In [1]: import numpy as np

In [2]: from numpy import linalg as LA

In [3]: np.set_printoptions(suppress=True, linewidth=120)

In [4]: Z = np.array([[3, 1, 2], [1, 2, 0], [2, 2, 1]])

In [5]: J = np.repeat(Z, 21 // 3, axis=0)

In [6]: rng = np.random.default_rng(67633)

In [7]: J = J + 0.1 * rng.normal(size=J.shape)

In [8]: J.round(1) + 0
Out[8]: 
array([[ 3. ,  1. ,  1.9],
       [ 3. ,  1.1,  2.1],
       [ 3.1,  1. ,  2.2],
       [ 2.9,  1.2,  2. ],
       [ 3. ,  1. ,  1.9],
       [ 3. ,  0.9,  2. ],
       [ 3.1,  1.1,  2.1],
       [ 1.1,  2.1, -0.1],
       [ 0.8,  2. , -0.1],
       [ 1. ,  2.1,  0. ],
       [ 1. ,  2.1, -0.1],
       [ 0.9,  2. ,  0.1],
       [ 1. ,  1.8, -0.2],
       [ 1.1,  1.9,  0.1],
       [ 2. ,  2. ,  1. ],
       [ 2. ,  2. ,  1.1],
       [ 1.9,  2.2,  1. ],
       [ 1.9,  2.1,  1. ],
       [ 2. ,  2.2,  1. ],
       [ 2.1,  1.9,  0.9],
       [ 1.9,  2. ,  0.8]])

In [9]: Z = J[[8, 11]].astype(float)

In [10]: for _ in range(3):
    ...:     lab = LA.norm(J[:, None] - Z, axis=-1).argmin(axis=1)
    ...:     Z = np.array([J[lab == j].mean(axis=0) for j in range(2)])
    ...: 

In [11]: lab
Out[11]: array([1, 1, 1, 1, 1, 1, 1, 0, 0, 0, 0, 0, 0, 0, 1, 1, 1, 1, 1, 1, 1])

In [12]: Z.round(1) + 0
Out[12]: 
array([[1. , 2. , 0. ],
       [2.5, 1.5, 1.5]])

In [13]: np.abs(Z[1] - Z[0]).argmax()
Out[13]: np.int64(2)

In [14]: M = np.load("test13.npy")

In [15]: M
Out[15]: 
array([[-2, -2,  3],
       [ 3, -2, -2],
       [-2,  3, -2]])

In [16]: x0 = np.array([1, -1, -1])

In [17]: rhs = M @ x0

In [18]: rhs
Out[18]: array([-3,  7, -3])

In [19]: np.round(LA.solve(M.T, M[1]), 1) + 0
Out[19]: array([0., 1., 0.])

In [20]: np.round(LA.solve(M, rhs + M[:, 1]), 1) + 0
Out[20]: array([ 1.,  0., -1.])

In [21]: np.round(LA.solve(M, -2 * rhs), 1)
Out[21]: array([-2.,  2.,  2.])

In [22]: np.round(LA.solve(M, rhs), 1)
Out[22]: array([ 1., -1., -1.])
